$ ipython --no-banner

In [1]: import numpy as np

In [2]: from numpy import linalg as LA

In [3]: np.set_printoptions(suppress=True, linewidth=120)

In [4]: m1 = np.loadtxt("layer3.csv", delimiter=",")

In [5]: m1.round(2)
Out[5]: 
array([[ 0.79, -0.16, -0.37],
       [-0.16,  0.88, -0.28],
       [-0.37, -0.28,  0.33]])

In [6]: w, evecs = LA.eigh(m1)

In [7]: vec = np.array([0, 3, -1])

In [8]: np.round(evecs * np.maximum(w, 0) @ evecs.T, 2)
Out[8]: 
array([[ 0.79, -0.16, -0.37],
       [-0.16,  0.88, -0.28],
       [-0.37, -0.28,  0.33]])

In [9]: np.round(evecs * np.abs(w) @ evecs.T, 2)
Out[9]: 
array([[ 0.79, -0.16, -0.37],
       [-0.16,  0.88, -0.28],
       [-0.37, -0.28,  0.33]])

In [10]: round(vec @ m1 @ vec / (vec @ vec), 2), round(w[0], 2), round(float(w[-1]), 2)
Out[10]: (np.float64(1.0), np.float64(0.0), 1.0)

In [11]: E = np.load("sample0.npy")

In [12]: E
Out[12]: 
array([[17, 38, 25, 38],
       [ 0,  0,  0,  0],
       [ 1,  6,  1,  6],
       [11, 26, 16, 26],
       [ 0,  2,  0,  2],
       [ 0,  0,  0,  0],
       [ 9, 22, 13, 22],
       [ 5, 14,  7, 14],
       [ 1,  6,  1,  6],
       [17, 38, 25, 38],
       [ 0,  0,  0,  0]])

In [13]: cen = E - E.mean(axis=0)

In [14]: Uu, sv, vt = LA.svd(cen, full_matrices=False)

In [15]: round(float((sv ** 2).sum() ** 2 / (sv ** 4).sum()), 2)
Out[15]: 1.0

In [16]: np.round(E.mean(axis=0), 2)
Out[16]: array([ 5.55, 13.82,  8.  , 13.82])

In [17]: np.abs(E).max()
Out[17]: np.int64(38)

In [18]: LA.lstsq(E[:-1].T, E[-1])[2]
Out[18]: np.int32(3)

In [19]: np.unique(E.round(6), axis=0).shape
Out[19]: (7, 4)

In [20]: np.round(E @ LA.pinv(E) @ E, 2) + 0
Out[20]: 
array([[17., 38., 25., 38.],
       [ 0.,  0.,  0.,  0.],
       [ 1.,  6.,  1.,  6.],
       [11., 26., 16., 26.],
       [ 0.,  2.,  0.,  2.],
       [ 0.,  0.,  0.,  0.],
       [ 9., 22., 13., 22.],
       [ 5., 14.,  7., 14.],
       [ 1.,  6.,  1.,  6.],
       [17., 38., 25., 38.],
       [ 0.,  0.,  0.,  0.]])

In [21]: np.allclose(E[:-1].T @ LA.lstsq(E[:-1].T, E[-1])[0], E[-1])
Out[21]: True

In [22]: round(float(np.trace(LA.pinv(E) @ E)), 2)
Out[22]: 3.0
